$ python3 -q
>>> import numpy as np
>>> from numpy import linalg as LA
>>> np.set_printoptions(precision=2, suppress=True, linewidth=100, legacy="1.25")
>>> tidy = lambda a: np.round(a, 2) + 0
>>> J = np.load("data.npy")
>>> J
array([[ 1,  1,  1,  1, -1, -1, -1, -1],
       [ 1,  1, -1, -1, -1, -1,  1,  1],
       [ 1, -1, -1,  1, -1,  1,  1, -1],
       [ 1, -1,  1, -1,  1, -1,  1, -1],
       [ 1,  1,  1,  1,  1,  1,  1,  1]])
>>> vec = np.array([0, -3, -4, 2, 5, 4, 1, 4])
>>> print(LA.norm(J @ vec) <= LA.norm(J, 2) * LA.norm(vec) + 1e-9)
True
>>> J @ vec
array([-19,  -5,   5,  -5,   9])
>>> (J @ vec).argmax()
4
>>> W = np.array([[7, -7, 9, 9],
...     [0, 0, 2, -1],
...     [-5, -3, -1, -5],
...     [7, 7, -4, -8],
...     [-2, -6, 9, -4],
...     [-7, 8, -4, 9],
...     [5, 8, 8, -1],
...     [-1, -9, 1, -1]])
>>> coef = np.array([2, 3, 3, 2])
>>> H = np.maximum(J @ W + coef, 0)
>>> (H > 0).mean(axis=0)
array([1. , 0.4, 0.8, 0.6])
>>> cent = np.array([[3, 3, 2], [2, 1, 0], [3, 3, 2], [0, 1, 0]])
>>> (H @ cent).round(6).argmax(axis=1)
array([0, 1, 0, 1, 0])
>>> print(W @ cent)
[[ 34  50  32]
 [  6   5   4]
 [-24 -26 -12]
 [ 23   8   6]
 [  9  11  14]
 [-17 -16 -22]
 [ 55  46  26]
 [-18 -10   0]]
>>> print(H @ cent)
[[ 48  48  32]
 [129 145  86]
 [143 128  46]
 [123 125  82]
 [ 89  88  58]]
>>> J[3] @ J[0]
0
>>> print(tidy(LA.norm(J, 2)))
2.83
>>> tidy(LA.norm(J, axis=0))
array([2.24, 2.24, 2.24, 2.24, 2.24, 2.24, 2.24, 2.24])
>>> print(LA.norm(J, axis=1).argmax())
0
>>> tidy(LA.norm(J, axis=1))
array([2.83, 2.83, 2.83, 2.83, 2.83])
>>> tidy(LA.norm(J[3], 1)), tidy(LA.norm(J[3], np.inf))
(8.0, 1.0)
>>> arr = np.load("x.npy")
>>> arr
array([[ 1,  1, -1, -1,  1,  1, -1, -1],
       [ 1, -1,  1, -1,  1, -1,  1, -1],
       [ 1,  1,  1,  1,  1,  1,  1,  1]])
>>> # columns 0 and 4 are equal
>>> th = np.radians(120)
>>> Rm = np.eye(8)
>>> Rm[1, 1] = Rm[6, 6] = np.cos(th)
>>> Rm[1, 6], Rm[6, 1] = -np.sin(th), np.sin(th)
>>> tidy(Rm)
array([[ 1.  ,  0.  ,  0.  ,  0.  ,  0.  ,  0.  ,  0.  ,  0.  ],
       [ 0.  , -0.5 ,  0.  ,  0.  ,  0.  ,  0.  , -0.87,  0.  ],
       [ 0.  ,  0.  ,  1.  ,  0.  ,  0.  ,  0.  ,  0.  ,  0.  ],
       [ 0.  ,  0.  ,  0.  ,  1.  ,  0.  ,  0.  ,  0.  ,  0.  ],
       [ 0.  ,  0.  ,  0.  ,  0.  ,  1.  ,  0.  ,  0.  ,  0.  ],
       [ 0.  ,  0.  ,  0.  ,  0.  ,  0.  ,  1.  ,  0.  ,  0.  ],
       [ 0.  ,  0.87,  0.  ,  0.  ,  0.  ,  0.  , -0.5 ,  0.  ],
       [ 0.  ,  0.  ,  0.  ,  0.  ,  0.  ,  0.  ,  0.  ,  1.  ]])
>>> Y = arr @ Rm.T
>>> tidy(np.abs(Y - arr).max(axis=0))
array([0.  , 2.37, 0.  , 0.  , 0.  , 0.  , 2.37, 0.  ])
>>> np.allclose(LA.norm(arr, axis=1), LA.norm(Y, axis=1))
True
>>> tidy(LA.det(Rm)), np.trace(Rm)
(1.0, 5.0)
>>> tidy(LA.svd(arr, compute_uv=False)), tidy(LA.svd(Y, compute_uv=False))
(array([2.83, 2.83, 2.83]), array([2.83, 2.83, 2.83]))
